>>> import numpy as np
>>> np.set_printoptions(precision=2, suppress=True, linewidth=160)
>>> tidy = lambda a: np.round(a, 2) + 0
>>> K = np.load("mat.npy")
>>> K
array([[ 1.,  1.,  0.,  1.,  1.,  1., -1.,  2.],
       [ 0.,  0.,  1.,  1.,  2.,  1.,  0.,  2.],
       [ 1.,  2.,  1.,  1.,  2.,  2., -2.,  1.],
       [ 2.,  0.,  2.,  1.,  1.,  2.,  3., -3.],
       [ 0.,  2.,  1.,  2.,  2.,  1.,  3.,  3.],
       [ 1.,  2.,  1.,  1.,  0.,  1., -1.,  2.],
       [ 0.,  0.,  0.,  0.,  0.,  0., -1.,  8.],
       [ 0.,  0.,  0.,  0.,  0.,  0., -4.,  6.]])
>>> f = np.array([1, 6, 1, -4, 4, -1, -1, -7])
>>> out = K + np.outer(f, np.eye(8)[6])
>>> np.linalg.matrix_rank(np.linalg.inv(out) - np.linalg.inv(K), tol=1e-8)
np.int64(1)
>>> np.linalg.matrix_rank(out - K)
np.int64(1)
>>> out
array([[  1.,   1.,   0.,   1.,   1.,   1.,   0.,   2.],
       [  0.,   0.,   1.,   1.,   2.,   1.,   6.,   2.],
       [  1.,   2.,   1.,   1.,   2.,   2.,  -1.,   1.],
       [  2.,   0.,   2.,   1.,   1.,   2.,  -1.,  -3.],
       [  0.,   2.,   1.,   2.,   2.,   1.,   7.,   3.],
       [  1.,   2.,   1.,   1.,   0.,   1.,  -2.,   2.],
       [  0.,   0.,   0.,   0.,   0.,   0.,  -2.,   8.],
       [  0.,   0.,   0.,   0.,   0.,   0., -11.,   6.]])
>>> J = np.loadtxt("dump.csv", delimiter=",")
>>> print(J)
[[0. 0. 1. 0. 0. 0. 1. 1.]
 [0. 0. 0. 0. 1. 0. 0. 0.]
 [1. 0. 0. 0. 0. 1. 0. 0.]
 [0. 0. 0. 0. 1. 0. 0. 0.]
 [0. 1. 0. 1. 0. 0. 0. 0.]
 [0. 0. 1. 0. 0. 0. 0. 1.]
 [1. 0. 0. 0. 0. 0. 0. 1.]
 [1. 0. 0. 0. 0. 1. 1. 0.]]
>>> # rows 1 and 3 are equal
>>> np.argwhere(np.triu(J))
array([[0, 2],
       [0, 6],
       [0, 7],
       [1, 4],
       [2, 5],
       [3, 4],
       [5, 7],
       [6, 7]])
>>> J.sum(axis=0)
array([3., 1., 2., 1., 2., 2., 2., 3.])
>>> print(J @ J)
[[3. 0. 0. 0. 0. 2. 1. 1.]
 [0. 1. 0. 1. 0. 0. 0. 0.]
 [0. 0. 2. 0. 0. 0. 1. 2.]
 [0. 1. 0. 1. 0. 0. 0. 0.]
 [0. 0. 0. 0. 2. 0. 0. 0.]
 [2. 0. 0. 0. 0. 2. 1. 0.]
 [1. 0. 1. 0. 0. 1. 2. 1.]
 [1. 0. 2. 0. 0. 0. 1. 3.]]
>>> np.trace(J @ J @ J) // 6
np.float64(1.0)
>>> L = np.diag(J.sum(axis=1)) - J
>>> (np.linalg.eigvalsh(L) < 1e-8).sum()
np.int64(2)
>>> print(tidy(np.linalg.eigvalsh(L)))
[0.   0.   1.   1.38 2.38 3.   3.62 4.62]
>>> L @ np.ones(8)
array([0., 0., 0., 0., 0., 0., 0., 0.])
>>> print(np.linalg.matrix_rank(L))
6
>>> print([round(float(np.linalg.det(J[:i, :i])), 2) + 0 for i in range(1, 9)])
[0.0, 0.0, 0.0, 0.0, 0.0, 0.0, 0.0, 0.0]
>>> np.all(np.linalg.eigvalsh(J) > 0)
np.False_
>>> tidy(np.linalg.eigvalsh(J).min())
np.float64(-2.0)
>>> rng = np.random.default_rng(460)
>>> labels = rng.permutation(8)
>>> labels
array([5, 3, 4, 1, 0, 6, 7, 2])
>>> out = J[labels][:, labels]
>>> out
array([[0., 0., 0., 0., 0., 0., 1., 1.],
       [0., 0., 1., 0., 0., 0., 0., 0.],
       [0., 1., 0., 1., 0., 0., 0., 0.],
       [0., 0., 1., 0., 0., 0., 0., 0.],
       [0., 0., 0., 0., 0., 1., 1., 1.],
       [0., 0., 0., 0., 1., 0., 1., 0.],
       [1., 0., 0., 0., 1., 1., 0., 0.],
       [1., 0., 0., 0., 1., 0., 0., 0.]])
>>> print(tidy(np.linalg.det(out)), tidy(np.linalg.det(J[labels])))
0.0 0.0
>>> f = np.array([-1, 1, -2])
>>> np.correlate(J[2], J[1], "full")
array([0., 0., 0., 1., 0., 0., 0., 0., 1., 0., 0., 0., 0., 0., 0.])
>>> print(np.cross(J[2, :3], J[1, :3]))
[0. 0. 0.]
>>> E = np.loadtxt("test12.csv", delimiter=",")
>>> E
array([[ -8., -10., -16., -20.],
       [  8.,  -6.,  16., -12.],
       [ 28.,  35.,  -4.,  -5.],
       [-28.,  21.,   4.,  -3.]])
>>> labels = rng.permutation(4)
>>> labels
array([2, 0, 1, 3])
>>> out = E[labels][:, labels]
>>> np.diag(out)
array([-4., -8., -6., -3.])
>>> print(tidy(np.linalg.det(out)), tidy(np.linalg.det(E[labels])))
921600.0 921600.0
>>> out
array([[ -4.,  28.,  35.,  -5.],
       [-16.,  -8., -10., -20.],
       [ 16.,   8.,  -6., -12.],
       [  4., -28.,  21.,  -3.]])
>>> tidy(np.sort(np.abs(np.linalg.eigvals(out))))
array([30.98, 30.98, 30.98, 30.98])
>>> vec = np.array([3, 3, 3, -2])
>>> rhs = out @ vec
>>> rhs
array([187., -62.,  78.,  -3.])
>>> tidy(np.linalg.solve(out, 5 * rhs))
array([ 15.,  15.,  15., -10.])
>>> O, R = np.linalg.qr(E)
>>> tidy(O.T @ O)
array([[1., 0., 0., 0.],
       [0., 1., 0., 0.],
       [0., 0., 1., 0.],
       [0., 0., 0., 1.]])
>>> print(tidy(O))
[[-0.19 -0.19 -0.68  0.68]
 [ 0.19 -0.19  0.68  0.68]
 [ 0.68  0.68 -0.19  0.19]
 [-0.68  0.68  0.19  0.19]]
>>> tidy(O @ R)
array([[ -8., -10., -16., -20.],
       [  8.,  -6.,  16., -12.],
       [ 28.,  35.,  -4.,  -5.],
       [-28.,  21.,   4.,  -3.]])
>>> O.shape, R.shape
((4, 4), (4, 4))
>>> out = O + rng.integers(-2, 3, (4, 1)) @ rng.integers(-2, 3, (1, 4))
>>> tidy(out)
array([[-2.19,  1.81, -0.68,  1.68],
       [ 4.19, -4.19,  0.68, -1.32],
       [-1.32,  2.68, -0.19,  1.19],
       [-4.68,  4.68,  0.19,  2.19]])
>>> print(np.abs(out - O).sum(axis=1))
[ 5. 10.  5. 10.]
>>> print(tidy(out - O))
[[-2.  2.  0.  1.]
 [ 4. -4.  0. -2.]
 [-2.  2.  0.  1.]
 [-4.  4.  0.  2.]]
>>> tidy(np.linalg.svd(out - O, compute_uv=False))
array([9.49, 0.  , 0.  , 0.  ])
>>> out = E + rng.integers(-2, 3, (4, 2)) @ rng.integers(-2, 3, (2, 4))
>>> print(out)
[[-12. -14. -14. -16.]
 [  7.  -8.  17. -11.]
 [ 27.  33.  -3.  -4.]
 [-28.  25.   2.  -3.]]
>>> np.abs(out - E).sum(axis=1)
array([14.,  5.,  5.,  6.])
>>> F = np.load("arr.npy")
>>> F
array([[-2,  0,  0,  0,  0,  0,  0,  0,  0,  0,  0,  0],
       [ 0,  0,  0,  0,  0,  0,  0,  2,  0,  0,  0,  0],
       [ 0, -4,  0,  0,  0,  0,  0,  0,  0,  0,  0,  0],
       [ 0,  0,  0,  0,  0,  0,  0,  0, -1,  0,  0,  0],
       [ 0,  0,  0,  0,  0,  0,  0,  0,  0,  0,  0, -4],
       [ 0,  0,  0,  0,  0,  0,  0,  0,  0,  0,  0,  0],
       [ 0,  0,  0,  0, -5,  0,  0,  0,  0,  0,  0,  0],
       [ 0,  0, -3,  0,  0,  0,  0,  0,  0,  0,  0,  0],
       [ 0,  0,  0,  0,  0,  0, -4,  0,  0,  0,  0,  0],
       [ 0,  0,  0,  0,  0,  0,  0,  0,  0,  0, -5,  0],
       [ 0,  0,  0,  0,  0,  0,  0,  0,  0,  5,  0,  0],
       [ 0,  0,  0,  0,  0,  0,  0,  0,  0,  0,  0,  0]])
>>> # columns 3 and 5 are equal
>>> rank = np.linalg.matrix_rank(F)
>>> rank
np.int64(10)
>>> null = np.linalg.svd(F)[2][rank:].T
>>> print(np.linalg.matrix_rank(F.T @ F), np.linalg.matrix_rank(F @ F.T))
10 10
>>> [int(np.linalg.matrix_rank(F[:, :j + 1])) for j in range(12)]
[1, 2, 3, 3, 4, 4, 5, 6, 7, 8, 9, 10]
>>> null.shape
(12, 2)
>>> print([int(np.linalg.matrix_rank(F[:i])) for i in range(1, len(F) + 1)])
[1, 2, 3, 4, 5, 5, 6, 7, 8, 9, 10, 10]
>>> [int(np.linalg.matrix_rank(np.delete(F, i, axis=0))) for i in range(12)]
[9, 9, 9, 9, 9, 10, 9, 9, 9, 9, 9, 10]
>>> null @ null.T
array([[0., 0., 0., 0., 0., 0., 0., 0., 0., 0., 0., 0.],
       [0., 0., 0., 0., 0., 0., 0., 0., 0., 0., 0., 0.],
       [0., 0., 0., 0., 0., 0., 0., 0., 0., 0., 0., 0.],
       [0., 0., 0., 1., 0., 0., 0., 0., 0., 0., 0., 0.],
       [0., 0., 0., 0., 0., 0., 0., 0., 0., 0., 0., 0.],
       [0., 0., 0., 0., 0., 1., 0., 0., 0., 0., 0., 0.],
       [0., 0., 0., 0., 0., 0., 0., 0., 0., 0., 0., 0.],
       [0., 0., 0., 0., 0., 0., 0., 0., 0., 0., 0., 0.],
       [0., 0., 0., 0., 0., 0., 0., 0., 0., 0., 0., 0.],
       [0., 0., 0., 0., 0., 0., 0., 0., 0., 0., 0., 0.],
       [0., 0., 0., 0., 0., 0., 0., 0., 0., 0., 0., 0.],
       [0., 0., 0., 0., 0., 0., 0., 0., 0., 0., 0., 0.]])
>>> T = np.stack([F, 3 * F, F[::-1]])
>>> print(tidy(np.linalg.norm(T, axis=(1, 2))))
[11.87 35.62 11.87]
>>> f = np.array([3, 2, 0])
>>> np.convolve(F[2], f)
array([  0, -12,  -8,   0,   0,   0,   0,   0,   0,   0,   0,   0,   0,   0])
>>> np.array([np.convolve(row, f, "same") for row in F])
array([[ -4,   0,   0,   0,   0,   0,   0,   0,   0,   0,   0,   0],
       [  0,   0,   0,   0,   0,   0,   6,   4,   0,   0,   0,   0],
       [-12,  -8,   0,   0,   0,   0,   0,   0,   0,   0,   0,   0],
       [  0,   0,   0,   0,   0,   0,   0,  -3,  -2,   0,   0,   0],
       [  0,   0,   0,   0,   0,   0,   0,   0,   0,   0, -12,  -8],
       [  0,   0,   0,   0,   0,   0,   0,   0,   0,   0,   0,   0],
       [  0,   0,   0, -15, -10,   0,   0,   0,   0,   0,   0,   0],
       [  0,  -9,  -6,   0,   0,   0,   0,   0,   0,   0,   0,   0],
       [  0,   0,   0,   0,   0, -12,  -8,   0,   0,   0,   0,   0],
       [  0,   0,   0,   0,   0,   0,   0,   0,   0, -15, -10,   0],
       [  0,   0,   0,   0,   0,   0,   0,   0,  15,  10,   0,   0],
       [  0,   0,   0,   0,   0,   0,   0,   0,   0,   0,   0,   0]])
>>> print(np.cross(F[2, :3], F[4, :3]))
[0 0 0]
>>> out = F + rng.integers(-2, 3, (12, 10)) @ rng.integers(-2, 3, (10, 12))
>>> print(out)
[[  2  -9  -6  -2 -12   5  -4   2   2   4   1  -4]
 [ 12   7   6  -3  -2  -3  -2  13  -2   6  15   6]
 [  1  -5   2   1 -15   5  -1  -9  -5  10 -10   8]
 [ 13  -2  -4  -7   1   7  -1   1  -1   7   1  -3]
 [  3  15  19  -3   7 -14   3   8  -1  15   8   3]
 [  3   9   5   1   1   1  -4  -3  -5  -4  -2  10]
 [  9  11   1   0   5  -4  -4   4  -2  -4   6  -5]
 [  1  -4   0   1  -7  -3   1   0   2   4  -4   5]
 [  7   5   0  -2  -9   1  -7  11  -4   9   5   8]
 [  4   2  -4   3  -4   9  -8  -9  -5 -10 -10   2]
 [  0   0   2   1  -9  -3  -2   6   0  11   0   4]
 [ -2   1   4  -2   6  -5   8   2   1   3  10   0]]
>>> tidy(np.linalg.svd(out - F, compute_uv=False))
array([48.44, 35.69, 27.32, 26.37, 15.32, 10.23,  7.34,  6.43,  3.86,  0.96,  0.  ,  0.  ])
>>> np.linalg.matrix_rank(out - F, tol=1e-8)
np.int64(10)
>>> print(np.abs(out - F).sum(axis=1))
[ 55  75  68  47 103  48  60  35  64  65  33  44]
